>>> import numpy as np
>>> from numpy import linalg as LA
>>> np.set_printoptions(suppress=True, linewidth=160)
>>> rnd = lambda a: np.round(a, 3) + 0
>>> E = np.load("w.npy")
>>> E
array([[3., 2.],
       [2., 4.]])
>>> x0 = np.ones(2)
>>> for _ in range(3):
...     x0 = E @ x0
...     x0 /= LA.norm(x0)
...     print(round(x0 @ E @ x0, 3))
... 
5.557
5.561
5.562
>>> rnd(x0)
array([0.617, 0.787])
>>> w, vecs = LA.eigh(E)
>>> x0 = np.array([-2, -2])
>>> rnd(LA.eigvalsh(E[1:, 1:]))
array([4.])
>>> (np.sign(vecs[:, -1].round(6)) == np.sign(vecs[0, -1].round(6))).astype(int)
array([1, 1])
>>> rnd(vecs * np.abs(w) @ vecs.T)
array([[3., 2.],
       [2., 4.]])
>>> rnd(vecs * np.maximum(w, 0) @ vecs.T)
array([[3., 2.],
       [2., 4.]])
>>> print(rnd(vecs * np.sqrt(w) @ vecs.T))
[[1.638 0.562]
 [0.562 1.919]]
>>> hat = np.triu(np.array([[1, 2], [1, 2]]), 1) + np.eye(2)
>>> Y = hat @ E @ LA.inv(hat)
>>> print(LA.matrix_rank(Y))
2
>>> print(Y)
[[ 7. -4.]
 [ 2.  0.]]
>>> np.trace(Y), np.trace(E)
(np.float64(7.0), np.float64(7.0))
>>> rng = np.random.default_rng(30021)
>>> labels = rng.permutation(2)
>>> print(labels)
[0 1]
>>> Y = E[labels][:, labels]
>>> np.diag(Y)
array([3., 4.])
>>> rnd(LA.det(Y)), rnd(LA.det(E[labels]))
(np.float64(8.0), np.float64(8.0))
>>> np.allclose(Y, E)
True
>>> feats = np.loadtxt("mat.csv", delimiter=",")
>>> print(rnd(feats))
[[-0.105  0.347  0.928]
 [ 0.    -0.889  0.358]
 [-0.052  0.295 -0.032]
 [-0.993 -0.052 -0.096]]
>>> print(rnd(feats - feats[0]))
[[ 0.     0.     0.   ]
 [ 0.105 -1.236 -0.57 ]
 [ 0.052 -0.053 -0.96 ]
 [-0.889 -0.4   -1.024]]
>>> np.unravel_index(np.abs(feats).argmax(), feats.shape)
(np.int64(3), np.int64(0))
>>> rnd(np.abs(feats).max())
np.float64(0.993)
>>> rnd(feats.mean(axis=0))
array([-0.287, -0.075,  0.29 ])
>>> np.count_nonzero(feats)
np.int64(11)
>>> def softmax(z):
...     e = np.exp(z - z.max(axis=-1, keepdims=True))
...     return e / e.sum(axis=-1, keepdims=True)
... 
>>> rnd(softmax(feats[1]))
array([0.352, 0.145, 0.503])
>>> att = feats @ feats.T / np.sqrt(3)
>>> softmax(att).round(6).argmax(axis=1)
array([0, 1, 2, 3])
>>> rnd(softmax(att + np.triu(np.full(att.shape, -np.inf), 1)))
array([[1.   , 0.   , 0.   , 0.   ],
       [0.374, 0.626, 0.   , 0.   ],
       [0.354, 0.289, 0.357, 0.   ],
       [0.208, 0.209, 0.213, 0.37 ]])
